$ python3 -q
>>> import numpy as np
>>> np.set_printoptions(precision=1, suppress=True, linewidth=140, sign=" ")
>>> X = np.array([[1, 0, 0], [2, 1, 0], [0, 1, 1]])
>>> O, evecs = np.linalg.qr(X[:, :2])[0], np.linalg.qr(X[:, 2:])[0]
>>> sigma = np.linalg.svd(O.T @ evecs, compute_uv=False)
>>> round(np.linalg.norm(O @ O.T - evecs @ evecs.T, 2), 1)
np.float64(1.0)
>>> print(np.degrees(np.arccos(sigma.clip(0, 1))))
[ 24.1]
>>> (sigma > 0.9).sum()
np.int64(1)
>>> print(np.round(np.linalg.eigvals(X).sum().real, 1))
3.0
>>> np.poly(X)
array([ 1., -3.,  3., -1.])
>>> np.kron(np.eye(2, dtype=int), X)
array([[ 1,  0,  0,  0,  0,  0],
       [ 2,  1,  0,  0,  0,  0],
       [ 0,  1,  1,  0,  0,  0],
       [ 0,  0,  0,  1,  0,  0],
       [ 0,  0,  0,  2,  1,  0],
       [ 0,  0,  0,  0,  1,  1]])
>>> round(np.linalg.det(X[::-1]), 1)
np.float64(-1.0)
>>> np.einsum("ii->", X)
np.int64(3)
>>> vec = np.array([-1, -1, 1])
>>> target = X @ vec
>>> b, lr = np.zeros(3), 1 / np.linalg.norm(X, 2) ** 2
>>> for i in range(150):
...     b -= lr * X.T @ (X @ b - target)
...     if i % 50 == 0: print(i, round(np.linalg.norm(X @ b - target), 1))
... 
0 0.6
50 0.2
100 0.1
>>> b
array([-1. , -0.9,  0.9])
>>> round(np.linalg.cond(X), 1)
np.float64(8.3)
>>> O, _ = np.linalg.qr(np.array([[0.8, 1.0, 1.0, -1.3, -0.7],
...     [-0.8, -1.3, 2.3, -1.1, 0.8],
...     [1.1, -0.6, -1.7, -1.1, -0.8],
...     [-1.2, 0.0, -0.2, -1.8, 1.4],
...     [-0.3, -0.5, -0.5, 0.3, -1.8]]))
>>> evecs, _ = np.linalg.qr(np.array([[1.3, 0.7, 0.1, 0.7, 0.4],
...     [1.5, -0.4, -0.4, -0.4, 0.7],
...     [-0.9, 0.7, -0.1, 1.8, -0.6],
...     [0.9, -1.0, -0.1, -0.8, -0.6],
...     [1.0, 0.6, 1.1, -0.6, -0.7]]))
>>> sigma = 5 * 0.7 ** np.arange(5)
>>> F = O[:, :5] * sigma @ evecs[:5]
>>> F.round(1) + 0
array([[ 0.7, -0.1, -0.1,  0. ,  2.9],
       [ 0.9,  2.2, -0.3, -1.4, -1.9],
       [ 2.6, -1. ,  1.9,  1.3,  0.1],
       [-1.9,  1.8, -1.5,  1.2, -1.2],
       [-0.6,  0.7,  1.1,  0. , -0.9]])
>>> O, R = np.linalg.qr(F)
>>> np.round(O.T @ O, 1) + 0
array([[ 1.,  0.,  0.,  0.,  0.],
       [ 0.,  1.,  0.,  0.,  0.],
       [ 0.,  0.,  1.,  0.,  0.],
       [ 0.,  0.,  0.,  1.,  0.],
       [ 0.,  0.,  0.,  0.,  1.]])
>>> R.round(1) + 0
array([[-3.5,  1.2, -1.9,  0.1, -1. ],
       [ 0. , -2.8,  0.7,  0.8,  2.2],
       [ 0. ,  0. , -1.7, -0.4,  1.3],
       [ 0. ,  0. ,  0. , -2. ,  0. ],
       [ 0. ,  0. ,  0. ,  0. ,  2.6]])
>>> round(float(np.trace(O @ O.T)), 1)
5.0
>>> f = np.array([0, 0])
>>> np.polyval(f, F[1])
array([ 0.,  0.,  0.,  0.,  0.])
>>> print(np.correlate(F[1], F[3], "full"))
[-1.2 -1.6  1.5 -0.2  3.2 -4.7  0.8 -0.7  3.5]
